% ipython --no-banner

In [1]: import numpy as np

In [2]: np.set_printoptions(precision=2, suppress=True, linewidth=160, legacy="1.25")

In [3]: q, _ = np.linalg.qr(np.array([[-1.5, 0.0, 0.0], [0.4, 1.0, 0.5], [-0.2, -1.1, 0.1]]))

In [4]: arr = -1 * q

In [5]: print(arr)
[[ 0.96  0.26 -0.11]
 [-0.26  0.63 -0.74]
 [ 0.13 -0.73 -0.67]]

In [6]: # orthonormal columns

In [7]: q, V = np.linalg.qr(arr[:, :2])[0], np.linalg.qr(arr[:, 2:])[0]

In [8]: sv = np.linalg.svd(q.T @ V, compute_uv=False)

In [9]: print((sv > 0.9).sum())
0

In [10]: print(np.degrees(np.arccos(sv.clip(0, 1))))
[90.]

In [11]: print(np.round(np.linalg.norm(q @ q.T - V @ V.T, 2), 2))
1.0

In [12]: th = np.radians(120)

In [13]: r_ = np.eye(3)

In [14]: r_[0, 0] = r_[2, 2] = np.cos(th)

In [15]: r_[0, 2], r_[2, 0] = -np.sin(th), np.sin(th)

In [16]: print(r_)
[[-0.5   0.   -0.87]
 [ 0.    1.    0.  ]
 [ 0.87  0.   -0.5 ]]

In [17]: Y = arr @ r_.T

In [18]: print(np.allclose(np.linalg.norm(arr, axis=1), np.linalg.norm(Y, axis=1)))
True

In [19]: print(np.linalg.norm(arr, axis=0))
[1. 1. 1.]

In [20]: print(np.round(arr.T @ arr, 2) + 0)
[[1. 0. 0.]
 [0. 1. 0.]
 [0. 0. 1.]]

In [21]: q, _ = np.linalg.qr(np.array([[-2.0, 1.7, -1.2],
    ...:     [1.4, 1.0, 0.8],
    ...:     [-1.4, -1.3, -0.4],
    ...:     [-1.6, 0.6, 0.7]]))

In [22]: mat = q @ q.T

In [23]: print(mat)
[[ 0.98 -0.11 -0.1   0.02]
 [-0.11  0.5  -0.47  0.11]
 [-0.1  -0.47  0.55  0.11]
 [ 0.02  0.11  0.11  0.97]]

In [24]: # equal to its transpose

In [25]: print(np.round(np.sort(np.abs(np.linalg.eigvals(mat))), 2) + 0)
[0. 1. 1. 1.]

In [26]: print(np.allclose(mat @ mat.T, mat.T @ mat))
True

In [27]: print((mat - mat.T) / 2)
[[0. 0. 0. 0.]
 [0. 0. 0. 0.]
 [0. 0. 0. 0.]
 [0. 0. 0. 0.]]

In [28]: ev, V = np.linalg.eigh(mat)

In [29]: x0 = np.array([8, 2, 0, 7])

In [30]: print(V * np.maximum(ev, 0) @ V.T)
[[ 0.98 -0.11 -0.1   0.02]
 [-0.11  0.5  -0.47  0.11]
 [-0.1  -0.47  0.55  0.11]
 [ 0.02  0.11  0.11  0.97]]

In [31]: print(round(x0 @ mat @ x0, 2))
114.69

In [32]: print(np.round(np.abs(mat).sum(axis=1).max(), 2), np.abs(ev).max())
1.24 1.0

In [33]: print(np.linalg.eigvalsh(mat[1:, 1:]))
[0.02 1.   1.  ]

In [34]: print(round(float(np.linalg.norm(mat, 2) / np.linalg.norm(mat)), 2))
0.58

In [35]: print(np.linalg.matrix_rank(mat, rtol=0.1))
3

In [36]: print(np.argsort(-np.linalg.norm(mat, axis=0).round(6), kind="stable")[:3])
[0 3 2]

In [37]: print(np.linalg.cond(mat) > 100)
True

In [38]: data = np.loadtxt("layer9.csv", delimiter=",")

In [39]: print(data)
[[-0.62 -0.78  0.07]
 [ 0.62 -0.42  0.67]
 [-0.49  0.46  0.74]]

In [40]: # keeps lengths

In [41]: print(np.linalg.svd(data, compute_uv=False))
[1. 1. 1.]

In [42]: print(np.round(data.T @ data, 2) + 0)
[[1. 0. 0.]
 [0. 1. 0.]
 [0. 0. 1.]]

In [43]: print(round(float(data[:, 1] @ data[:, 2]), 2))
-0.0

In [44]: x0 = np.array([-2, 0, 2])

In [45]: y = data @ x0

In [46]: print(y)
[1.38 0.1  2.47]

In [47]: print(np.linalg.solve(data, y))
[-2. -0.  2.]

In [48]: print(np.linalg.solve(data, -2 * y))
[ 4. -0. -4.]

In [49]: print(np.linalg.solve(data, data[:, 2]))
[ 0. -0.  1.]

In [50]: rng = np.random.default_rng(37094)

In [51]: z = rng.permutation(3)

In [52]: Y = data[:, z] * rng.choice([-1, 1], 3)

In [53]: print(Y)
[[ 0.07 -0.78  0.62]
 [ 0.67 -0.42 -0.62]
 [ 0.74  0.46  0.49]]

In [54]: Uu, _, VT = np.linalg.svd(data.T @ Y)

In [55]: print(np.round(Uu @ VT, 2) + 0)
[[ 0.  0. -1.]
 [ 0.  1.  0.]
 [ 1.  0.  0.]]

In [56]: print(z)
[2 1 0]
